In [1]: import numpy as np

In [2]: np.set_printoptions(precision=1, suppress=True, linewidth=200, legacy="1.25")

In [3]: rd = lambda a: np.round(a, 1) + 0

In [4]: arr = np.load("a.npy")

In [5]: print(rd(arr))
[[ 1.  -0.1 -0.1  0.1  0.   0.   0.1  0.2]
 [-0.1  0.7 -0.3  0.3  0.1  0.1  0.3  0.5]
 [-0.1 -0.3  0.7  0.3  0.1  0.1  0.3  0.5]
 [ 0.1  0.3  0.3  0.7 -0.1 -0.1 -0.3 -0.5]
 [ 0.   0.1  0.1 -0.1  1.   0.  -0.1 -0.2]
 [ 0.   0.1  0.1 -0.1  0.   1.  -0.1 -0.2]
 [ 0.1  0.3  0.3 -0.3 -0.1 -0.1  0.7 -0.5]
 [ 0.2  0.5  0.5 -0.5 -0.2 -0.2 -0.5  0.2]]

In [6]: rng = np.random.default_rng(51)

In [7]: out = arr + rng.integers(-2, 3, (8, 1)) @ rng.integers(-2, 3, (1, 8))

In [8]: print(rd(out))
[[-1.  -1.1 -2.1  1.1  1.  -2.   1.1 -0.8]
 [ 3.9  2.7  3.7 -1.7 -1.9  4.1 -1.7  2.5]
 [ 3.9  1.7  4.7 -1.7 -1.9  4.1 -1.7  2.5]
 [-1.9 -0.7 -1.7  1.7  0.9 -2.1  0.7 -1.5]
 [-2.  -0.9 -1.9  0.9  2.  -2.   0.9 -1.2]
 [-2.  -0.9 -1.9  0.9  1.  -1.   0.9 -1.2]
 [-1.9 -0.7 -1.7  0.7  0.9 -2.1  1.7 -1.5]
 [-1.8 -0.5 -1.5  0.5  0.8 -2.2  0.5 -0.8]]

In [9]: print(np.abs(out - arr).sum(axis=1))
[11. 22. 22. 11. 11. 11. 11. 11.]

In [10]: u = np.array([3, 4])

In [11]: print(rd(np.cross(out[5, :3], out[2, :3])))
[-1.   1.8  0.2]

In [12]: idx = rng.permutation(8)

In [13]: print(idx)
[7 2 3 1 5 0 6 4]

In [14]: out = arr[idx][:, idx]

In [15]: print(rd(out))
[[ 0.2  0.5 -0.5  0.5 -0.2  0.2 -0.5 -0.2]
 [ 0.5  0.7  0.3 -0.3  0.1 -0.1  0.3  0.1]
 [-0.5  0.3  0.7  0.3 -0.1  0.1 -0.3 -0.1]
 [ 0.5 -0.3  0.3  0.7  0.1 -0.1  0.3  0.1]
 [-0.2  0.1 -0.1  0.1  1.   0.  -0.1  0. ]
 [ 0.2 -0.1  0.1 -0.1  0.   1.   0.1  0. ]
 [-0.5  0.3 -0.3  0.3 -0.1  0.1  0.7 -0.1]
 [-0.2  0.1 -0.1  0.1  0.   0.  -0.1  1. ]]

In [16]: data = np.loadtxt("test10.csv", delimiter=",")

In [17]: print(data)
[[ 5.  6.  4.  4.  8.  8.  8.  7.]
 [ 0.  1. -1. -1.  3.  3.  3.  2.]
 [-1.  0. -2. -2.  2.  2.  2.  1.]
 [ 1.  2.  0.  0.  4.  4.  4.  3.]
 [ 5.  6.  4.  4.  8.  8.  8.  7.]
 [ 2.  3.  1.  1.  5.  5.  5.  4.]]

In [18]: r = np.linalg.matrix_rank(data)

In [19]: print(r)
2

In [20]: N = np.linalg.svd(data)[2][r:].T

In [21]: print([int(np.linalg.matrix_rank(data[:i])) for i in range(1, len(data) + 1)])
[1, 2, 2, 2, 2, 2]

In [22]: print(N.shape)
(8, 6)

In [23]: m1 = np.array([[-2, -2, 1, 2],
    ...:     [-2, -1, 0, -2],
    ...:     [-2, -2, -1, 1],
    ...:     [1, 1, 1, -2],
    ...:     [-2, 0, 0, -1]])

In [24]: print(m1)
[[-2 -2  1  2]
 [-2 -1  0 -2]
 [-2 -2 -1  1]
 [ 1  1  1 -2]
 [-2  0  0 -1]]

In [25]: out = m1 / np.sqrt((m1 ** 2).mean(axis=1, keepdims=True))

In [26]: print(rd(out[0]))
[-1.1 -1.1  0.6  1.1]

In [27]: print(arr[:, 4] @ arr[:, 5])
0.0

In [28]: print(arr.T @ arr)
[[1. 0. 0. 0. 0. 0. 0. 0.]
 [0. 1. 0. 0. 0. 0. 0. 0.]
 [0. 0. 1. 0. 0. 0. 0. 0.]
 [0. 0. 0. 1. 0. 0. 0. 0.]
 [0. 0. 0. 0. 1. 0. 0. 0.]
 [0. 0. 0. 0. 0. 1. 0. 0.]
 [0. 0. 0. 0. 0. 0. 1. 0.]
 [0. 0. 0. 0. 0. 0. 0. 1.]]

In [29]: W0 = np.array([[3, 0, 0, 0], [0, 0, 0, 0], [0, 0, -5, 0], [0, 0, 0, -2]])

In [30]: r = np.linalg.matrix_rank(W0)

In [31]: print(r)
3

In [32]: N = np.linalg.svd(W0)[2][r:].T

In [33]: print(np.allclose(W0 @ N, 0))
True

In [34]: print(N @ N.T)
[[0. 0. 0. 0.]
 [0. 1. 0. 0.]
 [0. 0. 0. 0.]
 [0. 0. 0. 0.]]

In [35]: print([int(np.linalg.matrix_rank(W0[:, :j + 1])) for j in range(4)])
[1, 1, 2, 3]

In [36]: print(W0 @ N)
[[0.]
 [0.]
 [0.]
 [0.]]

In [37]: print([int(np.linalg.matrix_rank(W0[:i])) for i in range(1, len(W0) + 1)])
[1, 1, 2, 3]

In [38]: print([int(np.linalg.matrix_rank(np.delete(W0, i, axis=0))) for i in range(4)])
[2, 3, 2, 2]

In [39]: print(N[:, 0] / N[np.abs(N[:, 0]).round(6).argmax(), 0])
[0. 1. 0. 0.]

In [40]: print(np.unique(W0.round(6), axis=0).shape)
(4, 4)

In [41]: print(np.allclose(W0[:-1].T @ np.linalg.lstsq(W0[:-1].T, W0[-1])[0], W0[-1]))
False

In [42]: idx = rng.integers(0, 3, 8)

In [43]: feats = np.array([[0, -3, -2, -4, -1, 0, 4, 5],
    ...:     [5, 5, 4, 1, -3, 1, -3, -5],
    ...:     [3, -4, -3, -5, 4, 2, 0, 1],
    ...:     [2, 0, 0, 5, 5, -1, -2, -2],
    ...:     [-3, 5, 2, 5, 5, -5, 3, 0],
    ...:     [-5, 4, -3, 1, 5, -4, -5, -5],
    ...:     [2, 0, -3, 2, 5, 4, -4, -4],
    ...:     [0, -3, -4, -1, -3, 0, 5, -3]]) * (idx[:, None] == idx)

In [44]: print(feats)
[[ 0 -3  0  0  0  0  0  0]
 [ 5  5  0  0  0  0  0  0]
 [ 0  0 -3 -5  4  0  0  1]
 [ 0  0  0  5  5  0  0 -2]
 [ 0  0  2  5  5  0  0  0]
 [ 0  0  0  0  0 -4 -5  0]
 [ 0  0  0  0  0  4 -4  0]
 [ 0  0 -4 -1 -3  0  0 -3]]

In [45]: # 3 groups of indices that never mix

In [46]: print(rd(np.sort(np.abs(np.linalg.eigvals(feats)))))
[ 1.3  1.3  3.9  3.9  5.5  6.   6.  10.1]

In [47]: print(np.allclose(feats, feats.T))
False

In [48]: print(rd(np.linalg.det(feats)))
-50760.0

In [49]: print(rd(np.abs(np.linalg.eigvals(feats)).max()))
10.1

In [50]: print((feats + feats.T) / 2)
[[ 0.   1.   0.   0.   0.   0.   0.   0. ]
 [ 1.   5.   0.   0.   0.   0.   0.   0. ]
 [ 0.   0.  -3.  -2.5  3.   0.   0.  -1.5]
 [ 0.   0.  -2.5  5.   5.   0.   0.  -1.5]
 [ 0.   0.   3.   5.   5.   0.   0.  -1.5]
 [ 0.   0.   0.   0.   0.  -4.  -0.5  0. ]
 [ 0.   0.   0.   0.   0.  -0.5 -4.   0. ]
 [ 0.   0.  -1.5 -1.5 -1.5  0.   0.  -3. ]]

In [51]: print(np.allclose(feats @ feats.T, feats.T @ feats))
False

In [52]: print(feats @ feats)
[[-15 -15   0   0   0   0   0   0]
 [ 25  10   0   0   0   0   0   0]
 [  0   0  13   9 -20   0   0   4]
 [  0   0  18  52  56   0   0  -4]
 [  0   0   4  40  58   0   0  -8]
 [  0   0   0   0   0  -4  40   0]
 [  0   0   0   0   0 -32  -4   0]
 [  0   0  18   3 -27   0   0   7]]

In [53]: A = np.array([[-12, -12, 12, -6, -6, 6],
    ...:     [-6, 6, -6, -3, 3, -3],
    ...:     [6, -12, -6, 3, -6, -3],
    ...:     [-10, -10, 10, -2, -2, 2],
    ...:     [-5, 5, -5, -1, 1, -1],
    ...:     [5, -10, -5, 1, -2, -1]])

In [54]: u = np.array([-1, 2])

In [55]: print(np.polyval(u, A[4]))
[ 7 -3  7  3  1  3]

In [56]: print(np.cross(A[4, :3], A[2, :3]))
[-90 -60  30]

In [57]: print(np.correlate(A[4], A[2], "full"))
[ 15  15 -30  78  18 -66 105 -27 -12  18  -6]

In [58]: idx = rng.permutation(6)

In [59]: print(idx)
[5 2 1 3 4 0]

In [60]: out = A[idx][:, idx]

In [61]: print(np.diag(out))
[ -1  -6   6  -2   1 -12]

In [62]: print(np.trace(out))
-14

In [63]: E = np.load("layer17.npy")

In [64]: print(rd(E))
[[ 1.8  0.   0.1 -0.5 -0.1 -0.1  0.5  0.1  0.  -0.4  0.7 -0.3 -0.5  0.1]
 [ 0.   1.4  0.3  0.6 -0.1  0.   0.2 -0.6  0.3 -0.2 -0.2  0.   0.1  0.2]
 [ 0.1  0.3  1.9  0.2  0.2 -0.2 -1.   0.4  0.3 -0.1 -0.1 -0.2 -0.1 -0.2]
 [-0.5  0.6  0.2  1.7  0.   0.   0.1  0.1 -0.1  0.1  0.1 -0.7  0.2 -0.2]
 [-0.1 -0.1  0.2  0.   2.5 -0.6  0.2 -0.2 -0.3  0.1  0.   0.   0.4  0. ]
 [-0.1  0.  -0.2  0.  -0.6  1.5 -0.4 -0.3 -0.2  0.4 -0.2 -0.3  0.3  0.2]
 [ 0.5  0.2 -1.   0.1  0.2 -0.4  1.4 -0.2  0.2  0.1  0.1  0.1 -0.2 -0.5]
 [ 0.1 -0.6  0.4  0.1 -0.2 -0.3 -0.2  2.1  0.4 -0.2  0.   0.2  0.2  0.1]
 [ 0.   0.3  0.3 -0.1 -0.3 -0.2  0.2  0.4  1.7  0.7  0.3  0.   0.2 -0.5]
 [-0.4 -0.2 -0.1  0.1  0.1  0.4  0.1 -0.2  0.7  1.7  0.2  0.3 -0.1 -0.4]
 [ 0.7 -0.2 -0.1  0.1  0.  -0.2  0.1  0.   0.3  0.2  1.3 -0.2  0.4  0.2]
 [-0.3  0.  -0.2 -0.7  0.  -0.3  0.1  0.2  0.   0.3 -0.2  2.1  0.4  0.2]
 [-0.5  0.1 -0.1  0.2  0.4  0.3 -0.2  0.2  0.2 -0.1  0.4  0.4  1.1  0.2]
 [ 0.1  0.2 -0.2 -0.2  0.   0.2 -0.5  0.1 -0.5 -0.4  0.2  0.2  0.2  1.7]]

In [65]: print(rd(np.linalg.norm(E, axis=1)))
[2.2 1.8 2.2 2.1 2.7 1.9 1.9 2.3 2.1 2.  1.6 2.3 1.5 1.9]

In [66]: print(np.linalg.norm(E, axis=1).argmax())
4

In [67]: print(rd(np.linalg.norm(E[7], 1)), rd(np.linalg.norm(E[7], np.inf)))
5.2 2.1

In [68]: print(rd(np.linalg.norm(E, 2)))
3.0

In [69]: r = np.linalg.matrix_rank(E)

In [70]: print(r)
11

In [71]: N = np.linalg.svd(E)[2][r:].T

In [72]: print(N.shape)
(14, 3)

In [73]: print(np.allclose(E @ N, 0))
True
